>>> import numpy as np
>>> np.set_printoptions(precision=2, suppress=True, linewidth=120, floatmode="fixed")
>>> A = np.load("dump.npy")
>>> A
array([[0, 1, 0, 0, 0, 1, 0],
       [1, 0, 0, 0, 0, 0, 0],
       [0, 0, 0, 1, 1, 0, 1],
       [0, 0, 1, 0, 0, 0, 1],
       [0, 0, 1, 0, 0, 0, 1],
       [1, 0, 0, 0, 0, 0, 0],
       [0, 0, 1, 1, 1, 0, 0]])
>>> rk = np.linalg.matrix_rank(A)
>>> rk
np.int64(5)
>>> N = np.linalg.svd(A)[2][rk:].T
>>> [int(np.linalg.matrix_rank(np.delete(A, i, axis=0))) for i in range(7)]
[4, 5, 4, 5, 5, 5, 4]
>>> np.linalg.matrix_rank(A, rtol=0.1)
np.int64(5)
>>> np.argsort(-np.linalg.norm(A, axis=0).round(6), kind="stable")[:3]
array([2, 6, 0])
>>> vals, evecs = np.linalg.eigh(A)
>>> x = np.array([3, 2, 3, 3, 2, 1, 2])
>>> x @ A @ x / (x @ x), round(vals[0], 2), round(vals[-1], 2)
(np.float64(2.0), np.float64(-1.56), np.float64(2.56))
>>> x @ A @ x
np.int64(80)
>>> np.round(evecs * np.abs(vals) @ evecs.T, 2) + 0
array([[1.41, 0.00, 0.00, 0.00, 0.00, 0.00, 0.00],
       [0.00, 0.71, 0.00, 0.00, 0.00, 0.71, 0.00],
       [0.00, 0.00, 1.59, 0.24, 0.24, 0.00, 0.59],
       [0.00, 0.00, 0.24, 0.97, 0.97, 0.00, 0.24],
       [0.00, 0.00, 0.24, 0.97, 0.97, 0.00, 0.24],
       [0.00, 0.71, 0.00, 0.00, 0.00, 0.71, 0.00],
       [0.00, 0.00, 0.59, 0.24, 0.24, 0.00, 1.59]])
>>> A @ A
array([[2, 0, 0, 0, 0, 0, 0],
       [0, 1, 0, 0, 0, 1, 0],
       [0, 0, 3, 1, 1, 0, 2],
       [0, 0, 1, 2, 2, 0, 1],
       [0, 0, 1, 2, 2, 0, 1],
       [0, 1, 0, 0, 0, 1, 0],
       [0, 0, 2, 1, 1, 0, 3]])
>>> np.argwhere(np.triu(A))
array([[0, 1],
       [0, 5],
       [2, 3],
       [2, 4],
       [2, 6],
       [3, 6],
       [4, 6]])
>>> np.trace(A @ A @ A) // 6
np.int64(2)
>>> A.sum(axis=0)
array([2, 1, 3, 2, 2, 1, 3])
>>> L = np.diag(A.sum(axis=1)) - A
>>> L
array([[ 2, -1,  0,  0,  0, -1,  0],
       [-1,  1,  0,  0,  0,  0,  0],
       [ 0,  0,  3, -1, -1,  0, -1],
       [ 0,  0, -1,  2,  0,  0, -1],
       [ 0,  0, -1,  0,  2,  0, -1],
       [-1,  0,  0,  0,  0,  1,  0],
       [ 0,  0, -1, -1, -1,  0,  3]])
>>> (np.linalg.eigvalsh(L) < 1e-8).sum()
np.int64(2)
>>> np.linalg.matrix_rank(L)
np.int64(5)
>>> round(np.linalg.det(L[1:, 1:]))
0
>>> f = np.array([-4, 7])
>>> np.correlate(L[6], L[5], "full")
array([ 0,  0,  0, -1, -1, -1,  0,  3,  1,  1,  1,  0, -3])
>>> np.convolve(L[6], f)
array([  0,   0,   4,  -3,  -3,  -7, -12,  21])
>>> np.polyval(f, L[6])
array([ 7,  7, 11, 11, 11,  7, -5])
>>> np.array([np.convolve(row, f, "same") for row in L])
array([[ -8,  18,  -7,   0,   0,   4,  -7],
       [  4, -11,   7,   0,   0,   0,   0],
       [  0,   0, -12,  25,  -3,  -7,   4],
       [  0,   0,   4, -15,  14,   0,   4],
       [  0,   0,   4,  -7,  -8,  14,   4],
       [  4,  -7,   0,   0,   0,  -4,   7],
       [  0,   0,   4,  -3,  -3,  -7, -12]])
